$ python3 -q
>>> import numpy as np
>>> from numpy import linalg as LA
>>> np.set_printoptions(precision=4, suppress=True, linewidth=100, floatmode="fixed")
>>> A = np.load("out7.npy")
>>> A
array([[-3.0000,  1.0000,  0.0000,  0.0000,  0.0000],
       [ 0.0000, -3.0000,  1.0000,  0.0000,  0.0000],
       [ 0.0000,  0.0000, -3.0000,  1.0000,  0.0000],
       [ 0.0000,  0.0000,  0.0000, -3.0000,  1.0000],
       [ 0.0000,  0.0000,  0.0000,  0.0000, -3.0000]])
>>> O, Rm = LA.qr(A)
>>> np.abs(np.diag(Rm))
array([3.0000, 3.0000, 3.0000, 3.0000, 3.0000])
>>> O @ Rm
array([[-3.0000,  1.0000,  0.0000,  0.0000,  0.0000],
       [ 0.0000, -3.0000,  1.0000,  0.0000,  0.0000],
       [ 0.0000,  0.0000, -3.0000,  1.0000,  0.0000],
       [ 0.0000,  0.0000,  0.0000, -3.0000,  1.0000],
       [ 0.0000,  0.0000,  0.0000,  0.0000, -3.0000]])
>>> np.trace(O @ O.T)
np.float64(5.0)
>>> np.allclose(Rm.T @ Rm, A.T @ A)
True
>>> O.T @ O
array([[1.0000, 0.0000, 0.0000, 0.0000, 0.0000],
       [0.0000, 1.0000, 0.0000, 0.0000, 0.0000],
       [0.0000, 0.0000, 1.0000, 0.0000, 0.0000],
       [0.0000, 0.0000, 0.0000, 1.0000, 0.0000],
       [0.0000, 0.0000, 0.0000, 0.0000, 1.0000]])
>>> W0 = np.load("dump.npy")
>>> W0
array([[ 5.2956,  0.2359, -4.3968],
       [-0.7929,  2.2678,  2.5682],
       [ 0.1335,  2.5143,  1.7061],
       [ 1.6044,  2.0340,  0.2773],
       [ 6.4824,  0.4911, -5.2892],
       [-1.7054, -2.5460, -0.5684],
       [ 5.7434,  3.8981, -2.0295],
       [ 2.5150, -0.3461, -2.3059],
       [-6.2126,  0.6840,  6.1770],
       [ 2.3013, -0.9101, -2.8404],
       [-0.8080,  2.7729,  2.9940]])
>>> x = np.array([-5, -4, 2])
>>> rhs = W0 @ x
>>> np.round(LA.pinv(W0) @ W0, 4) + 0
array([[1.0000, 0.0000, 0.0000],
       [0.0000, 1.0000, 0.0000],
       [0.0000, 0.0000, 1.0000]])
>>> LA.solve(W0.T @ W0, W0.T @ rhs)
array([-5.0000, -4.0000,  2.0000])
>>> rng = np.random.default_rng(463174)
>>> rhs = rhs + 0.05 * rng.normal(size=11)
>>> rhs.round(4) + 0
array([-36.1573,   0.0000,  -7.2960, -15.6101, -44.9018,  17.5746, -48.4070, -15.7910,  40.6792,
       -13.5980,  -1.0987])
>>> beta, *_ = LA.lstsq(W0, rhs)
>>> np.round(W0.T @ (rhs - W0 @ beta), 4) + 0
array([0.0000, 0.0000, 0.0000])
>>> beta.round()
array([-5.0000, -4.0000,  2.0000])
>>> Uu, sig, Vh = LA.svd(W0)
>>> np.argmax(sig[:-1] / (sig[1:] + 1e-6)) + 1
np.int64(2)
>>> M2 = Uu[:, :2] @ np.diag(sig[:2]) @ Vh[:2]
>>> round(LA.norm(W0 - M2) / LA.norm(W0), 4)
np.float64(0.0126)
>>> np.round(LA.norm(W0 - M2, 2), 4), round(float(sig[2]), 4)
(np.float64(0.2291), 0.2291)
>>> f = np.array([-1, -2, 0, 0])
>>> K = np.outer(rng.normal(size=19), f) + 0.05 * rng.normal(size=(19, 4))
>>> K
array([[ 1.0956,  2.1703, -0.0122, -0.0168],
       [-0.2500, -0.5158,  0.0457, -0.0582],
       [ 1.5936,  3.3426, -0.0038,  0.0702],
       [ 1.4091,  2.6895, -0.0559,  0.0852],
       [-0.2036, -0.2986, -0.0031,  0.0274],
       [-0.6757, -1.4396,  0.0108,  0.0770],
       [ 0.0457,  0.0248,  0.0271, -0.0095],
       [-0.3912, -0.7747, -0.0641, -0.0121],
       [ 1.3526,  2.5490, -0.0008, -0.0593],
       [ 0.7044,  1.5421,  0.0033, -0.0820],
       [-1.3033, -2.8537,  0.0038,  0.0976],
       [-0.2435, -0.3075,  0.0381,  0.0594],
       [-1.3519, -2.7069, -0.0328,  0.0223],
       [-0.4153, -0.7996,  0.0189, -0.0438],
       [-0.9787, -2.0983, -0.0678,  0.0122],
       [ 2.1997,  4.3300, -0.0075,  0.0457],
       [ 0.9794,  2.2476,  0.0033, -0.0041],
       [ 0.9082,  1.8718,  0.0330,  0.0486],
       [-0.6028, -1.1151, -0.0842, -0.0352]])
>>> z = W0[:, 0] > np.median(W0[:, 0])
>>> f = W0[z].mean(axis=0) - W0[~z].mean(axis=0)
>>> ((W0 - W0.mean(axis=0)) @ f > 0).astype(int)
array([1, 0, 0, 0, 1, 0, 1, 1, 0, 1, 0])
>>> np.argsort(-np.abs(f).round(6), kind="stable")
array([0, 2, 1])
>>> blk = np.stack([K, 5 * K, K[::-1]])
>>> np.einsum("bij,cij->bc", blk, blk)
array([[ 104.7238,  523.6190,   28.8055],
       [ 523.6190, 2618.0950,  144.0276],
       [  28.8055,  144.0276,  104.7238]])
>>> LA.matrix_rank(blk.reshape(3, -1))
np.int64(2)
>>> blk.shape
(3, 19, 4)
>>> (blk @ K.T).shape
(3, 19, 19)
>>> x = np.array([5, 1, -3, -2])
>>> rhs = K @ x
>>> LA.lstsq(K, rhs)[0]
array([ 5.0000,  1.0000, -3.0000, -2.0000])
>>> rhs = rhs + 0.05 * rng.normal(size=19)
>>> rhs
array([ 7.7059, -1.7547, 11.1998,  9.7632, -1.3883, -4.9934,  0.2719, -2.5403,  9.4786,  5.2337,
       -9.5864, -1.7180, -9.4420, -2.8350, -6.7921, 15.2685,  7.1826,  6.2507, -3.7222])
>>> beta, *_ = LA.lstsq(K, rhs)
>>> round(LA.norm(rhs - K @ beta), 4)
np.float64(0.1537)
>>> beta
array([ 4.9653,  1.0220, -3.0680, -2.0446])
>>> C = K[[16, 2]].astype(float)
>>> for _ in range(3):
...     z = LA.norm(K[:, None] - C, axis=-1).argmin(axis=1)
...     C = np.array([K[z == j].mean(axis=0) for j in range(2)])
... 
>>> z
array([1, 0, 1, 1, 0, 0, 0, 0, 1, 1, 0, 0, 0, 0, 0, 1, 1, 1, 0])
>>> C[1] - C[0]
array([ 1.8595,  3.7642,  0.0047, -0.0015])
>>> C
array([[-0.5791, -1.1714, -0.0098,  0.0125],
       [ 1.2803,  2.5928, -0.0051,  0.0109]])
>>> np.bincount(z)
array([11,  8])
>>> x = np.array([0, 1, 2, 1])
>>> h1 = np.maximum(C @ x, 0)
>>> np.maximum(C @ x, 0) - np.maximum(-C @ x, 0)
array([-1.1785,  2.5936])
>>> np.maximum(C @ (3 * x), 0)
array([0.0000, 7.7809])
>>> np.flatnonzero(h1 > 1e-9)
array([1])
>>> mat = np.load("data.npy")
>>> mat
array([[ 1,  0,  1,  0,  1,  0],
       [ 0,  0,  0,  0,  0,  0],
       [-1,  2, -1,  2, -1,  2],
       [ 1,  0,  1,  0,  1,  0],
       [ 0,  0,  0,  0,  0,  0],
       [-1,  2, -1,  2, -1,  2]])
>>> LA.matrix_power(mat, 2)
array([[0, 2, 0, 2, 0, 2],
       [0, 0, 0, 0, 0, 0],
       [0, 2, 0, 2, 0, 2],
       [0, 2, 0, 2, 0, 2],
       [0, 0, 0, 0, 0, 0],
       [0, 2, 0, 2, 0, 2]])
>>> np.round(np.sort(np.abs(LA.eigvals(mat))), 4) + 0
array([0.0000, 0.0000, 0.0000, 0.0000, 0.0000, 2.0000])
>>> mat @ mat
array([[0, 2, 0, 2, 0, 2],
       [0, 0, 0, 0, 0, 0],
       [0, 2, 0, 2, 0, 2],
       [0, 2, 0, 2, 0, 2],
       [0, 0, 0, 0, 0, 0],
       [0, 2, 0, 2, 0, 2]])
>>> (mat + mat.T) / 2
array([[ 1.0000,  0.0000,  0.0000,  0.5000,  0.5000, -0.5000],
       [ 0.0000,  0.0000,  1.0000,  0.0000,  0.0000,  1.0000],
       [ 0.0000,  1.0000, -1.0000,  1.5000, -0.5000,  0.5000],
       [ 0.5000,  0.0000,  1.5000,  0.0000,  0.5000,  1.0000],
       [ 0.5000,  0.0000, -0.5000,  0.5000,  0.0000, -0.5000],
       [-0.5000,  1.0000,  0.5000,  1.0000, -0.5000,  2.0000]])
>>> np.allclose(mat @ mat.T, mat.T @ mat)
False
>>> (mat - mat.T) / 2
array([[ 0.0000,  0.0000,  1.0000, -0.5000,  0.5000,  0.5000],
       [ 0.0000,  0.0000, -1.0000,  0.0000,  0.0000, -1.0000],
       [-1.0000,  1.0000,  0.0000,  0.5000, -0.5000,  1.5000],
       [ 0.5000,  0.0000, -0.5000,  0.0000,  0.5000, -1.0000],
       [-0.5000,  0.0000,  0.5000, -0.5000,  0.0000,  0.5000],
       [-0.5000,  1.0000, -1.5000,  1.0000, -0.5000,  0.0000]])
>>> np.allclose(mat, mat.T)
False
>>> data = np.load("layer11.npy")
>>> data
array([[5.0000, 0.0000, 4.0000],
       [0.0000, 5.0000, 0.0000],
       [4.0000, 0.0000, 5.0000]])
>>> def softmax(z):
...     e = np.exp(z - z.max(axis=-1, keepdims=True))
...     return e / e.sum(axis=-1, keepdims=True)
... 
>>> softmax(data[1])
array([0.0066, 0.9867, 0.0066])
>>> softmax(data).sum(axis=1)
array([1.0000, 1.0000, 1.0000])
>>> S = data @ data.T / np.sqrt(3)
>>> np.round(softmax(S + np.triu(np.full(S.shape, -np.inf), 1)), 4) + 0
array([[1.0000, 0.0000, 0.0000],
       [0.0000, 1.0000, 0.0000],
       [0.3595, 0.0000, 0.6405]])
>>> np.round(softmax(S), 4) + 0
array([[0.6405, 0.0000, 0.3595],
       [0.0000, 1.0000, 0.0000],
       [0.3595, 0.0000, 0.6405]])
>>> np.allclose(data, data.T)
True
>>> LA.matrix_power(data, 2)
array([[41.0000,  0.0000, 40.0000],
       [ 0.0000, 25.0000,  0.0000],
       [40.0000,  0.0000, 41.0000]])
>>> round(np.abs(LA.eigvals(data)).max(), 4)
np.float64(9.0)
>>> np.allclose(data @ data.T, data.T @ data)
True
>>> x = np.array([3, 2, 0])
>>> h1 = np.maximum(data @ x, 0)
>>> np.maximum(data @ x, 0) - np.maximum(-data @ x, 0)
array([15.0000, 10.0000, 12.0000])
>>> np.flatnonzero(h1 > 1e-9)
array([0, 1, 2])
>>> data.T @ h1
array([123.0000,  50.0000, 120.0000])
>>> np.maximum(data @ (3 * x), 0)
array([45.0000, 30.0000, 36.0000])
>>> f = np.array([0, 0])
>>> np.array([np.convolve(row, f, "same") for row in data])
array([[0.0000, 0.0000, 0.0000],
       [0.0000, 0.0000, 0.0000],
       [0.0000, 0.0000, 0.0000]])
>>> np.correlate(data[0], data[2], "full")
array([25.0000,  0.0000, 40.0000,  0.0000, 16.0000])
>>> np.convolve(data[0], f)
array([0.0000, 0.0000, 0.0000, 0.0000])
>>> np.round(LA.det(data), 4)
np.float64(45.0)
>>> np.sort(LA.eigvals(data).real)
array([1.0000, 5.0000, 9.0000])
>>> f = np.array([-2, 1, 0, 1])
>>> J = np.array([np.roll(f, i) for i in range(4)])
>>> J
array([[-2,  1,  0,  1],
       [ 1, -2,  1,  0],
       [ 0,  1, -2,  1],
       [ 1,  0,  1, -2]])
>>> Uu, sig, Vh = LA.svd(mat)
>>> V = Vh[:(sig > 1e-8).sum()]
>>> x = mat[2] + 4 * mat[0] + rng.integers(2) * np.eye(6)[0]
>>> x
array([3.0000, 2.0000, 3.0000, 2.0000, 3.0000, 2.0000])
>>> np.allclose(V.T @ V @ x, x)
True
>>> LA.matrix_rank(np.vstack([mat, x]))
np.int64(2)
>>> round(LA.norm(x - V.T @ V @ x), 4)
np.float64(0.0)
>>> np.diag(V.T @ V)
array([0.3333, 0.3333, 0.3333, 0.3333, 0.3333, 0.3333])
>>> np.allclose(J[:-1].T @ LA.lstsq(J[:-1].T, J[-1])[0], J[-1])
True
>>> np.abs(np.diag(LA.qr(J)[1])) > 1e-9
array([ True,  True,  True, False])
>>> np.unique(J.round(6), axis=0).shape
(4, 4)
>>> Uu, sig, Vh = LA.svd(J)
>>> V = Vh[:(sig > 1e-8).sum()]
>>> x = J[3] + 3 * J[0] + rng.integers(2) * np.eye(4)[1]
>>> x
array([-5.0000,  4.0000,  1.0000,  1.0000])
>>> LA.matrix_rank(np.vstack([J, x]))
np.int64(4)
>>> round(LA.norm(x - V.T @ V @ x), 4)
np.float64(0.5)
>>> np.allclose(V.T @ V @ x, x)
False
>>> V.T @ V
array([[ 0.7500, -0.2500, -0.2500, -0.2500],
       [-0.2500,  0.7500, -0.2500, -0.2500],
       [-0.2500, -0.2500,  0.7500, -0.2500],
       [-0.2500, -0.2500, -0.2500,  0.7500]])
>>> J.shape
(4, 4)
>>> J - J[0]
array([[ 0,  0,  0,  0],
       [ 3, -3,  1, -1],
       [ 2,  0, -2,  0],
       [ 3, -1,  1, -3]])
>>> J.sum(axis=1)
array([0, 0, 0, 0])
>>> LA.matrix_rank(J)
np.int64(3)
>>> np.round(LA.norm(J), 4)
np.float64(4.899)
>>> np.unravel_index(np.abs(J).argmax(), J.shape)
(np.int64(0), np.int64(0))
>>> J.mean(axis=0)
array([0.0000, 0.0000, 0.0000, 0.0000])
>>> np.count_nonzero(J)
np.int64(12)
>>> Uu, sig, Vh = LA.svd(J)
>>> sig.round(4) + 0
array([4.0000, 2.0000, 2.0000, 0.0000])
>>> np.argmax(sig[:-1] / (sig[1:] + 1e-6)) + 1
np.int64(3)
>>> M2 = Uu[:, :3] @ np.diag(sig[:3]) @ Vh[:3]
>>> round(np.abs(J - M2).max(), 4)
np.float64(0.0)
>>> M2.round(4) + 0
array([[-2.0000,  1.0000,  0.0000,  1.0000],
       [ 1.0000, -2.0000,  1.0000,  0.0000],
       [ 0.0000,  1.0000, -2.0000,  1.0000],
       [ 1.0000,  0.0000,  1.0000, -2.0000]])
>>> LA.matrix_rank(M2)
np.int64(3)
>>> np.round(LA.norm(J - M2) / LA.norm(J), 4)
np.float64(0.0)
>>> X = np.loadtxt("arr.csv", delimiter=",")
>>> X
array([[-0.9677,  4.0496, -1.0608,  4.9841],
       [-1.0069,  3.8434, -0.9575,  4.9246],
       [-1.0212,  4.0555, -1.0661,  4.9560],
       [-1.0018,  4.0983, -1.0000,  5.0417],
       [-1.0472,  4.1218, -0.9144,  5.1378],
       [-0.0574, -4.2152, -0.8922,  1.0140],
       [ 0.0092, -3.8501, -1.0750,  1.0877],
       [-0.1049, -3.7675, -1.1117,  1.0060],
       [ 0.0928, -3.7705, -0.9217,  0.9594],
       [ 0.0180, -4.0095, -1.0280,  0.9802],
       [ 1.0038,  0.0396, -4.1738,  3.1060],
       [ 0.8931, -0.1110, -3.9029,  2.9778],
       [ 0.9206, -0.0340, -4.1138,  3.0302],
       [ 1.0350, -0.0277, -4.0576,  2.9157],
       [ 1.3641,  0.0458, -4.0341,  3.0257]])
>>> M2 = np.c_[X[:, :1] @ np.array([[2]]), np.array([2, 3, 1, 1, 1, 2, 3, 2, 3, 1, 1, 2, 2, 1, 3])]
>>> M2
array([[-1.9354,  2.0000],
       [-2.0138,  3.0000],
       [-2.0424,  1.0000],
       [-2.0036,  1.0000],
       [-2.0944,  1.0000],
       [-0.1148,  2.0000],
       [ 0.0184,  3.0000],
       [-0.2098,  2.0000],
       [ 0.1856,  3.0000],
       [ 0.0360,  1.0000],
       [ 2.0076,  1.0000],
       [ 1.7862,  2.0000],
       [ 1.8412,  2.0000],
       [ 2.0700,  1.0000],
       [ 2.7282,  3.0000]])
>>> LA.matrix_rank(np.c_[X, M2])
np.int64(5)
>>> LA.norm(LA.qr(X)[0].T @ M2, axis=0) ** 2 / ((M2 ** 2).sum(axis=0) + 1e-12)
array([1.0000, 0.8829])
>>> np.round(LA.norm(M2 - X @ LA.lstsq(X, M2)[0], axis=0), 4) + 0
array([0.0000, 2.6944])
>>> W = np.array([[2, 5, 0, 4], [8, 0, 9, 0]])
>>> beta = np.array([0, 3, 0, 5])
>>> act = np.maximum(M2 @ W + beta, 0)
>>> LA.matrix_rank(act)
np.int64(4)
>>> (act > 0).mean(axis=0)
array([1.0000, 0.6667, 1.0000, 0.6667])
>>> C = np.array([[-1, -3], [3, 0], [-1, 0], [3, 1]])
>>> W @ C
array([[ 25,  -2],
       [-17, -24]])
>>> (act @ C).round(6).argmax(axis=1)
array([0, 0, 1, 1, 1, 0, 0, 0, 0, 0, 0, 0, 0, 0, 0])
>>> F = np.loadtxt("case14.csv", delimiter=",")
>>> F
array([[ 1.0000,  0.0000,  0.0000],
       [ 0.0000, -0.7071,  0.7071],
       [ 0.0000, -0.7071, -0.7071]])
>>> (F != 0).astype(int)
array([[1, 0, 0],
       [0, 1, 1],
       [0, 1, 1]])
>>> np.round(F.T @ F, 4) + 0
array([[1.0000, 0.0000, 0.0000],
       [0.0000, 1.0000, 0.0000],
       [0.0000, 0.0000, 1.0000]])
>>> LA.svd(F, compute_uv=False)
array([1.0000, 1.0000, 1.0000])
>>> O, V = LA.qr(F[:, :1])[0], LA.qr(F[:, 1:])[0]
>>> sig = LA.svd(O.T @ V, compute_uv=False)
>>> sig.round(4) + 0
array([0.0000])
>>> np.round(LA.norm(O @ O.T - V @ V.T, 2), 4)
np.float64(1.0)
>>> proj = np.triu(np.array([[1, -2, 2], [2, 3, 0], [2, -2, 2]]), 1) + np.eye(3)
>>> M2 = proj @ F @ LA.inv(proj)
>>> proj @ F - F @ proj
array([[ 0.0000,  2.0000, -4.8284],
       [ 0.0000,  0.0000,  0.0000],
       [ 0.0000,  0.0000,  0.0000]])
>>> M2
array([[ 1.0000,  2.0000, -4.8284],
       [ 0.0000, -0.7071,  0.7071],
       [ 0.0000, -0.7071, -0.7071]])
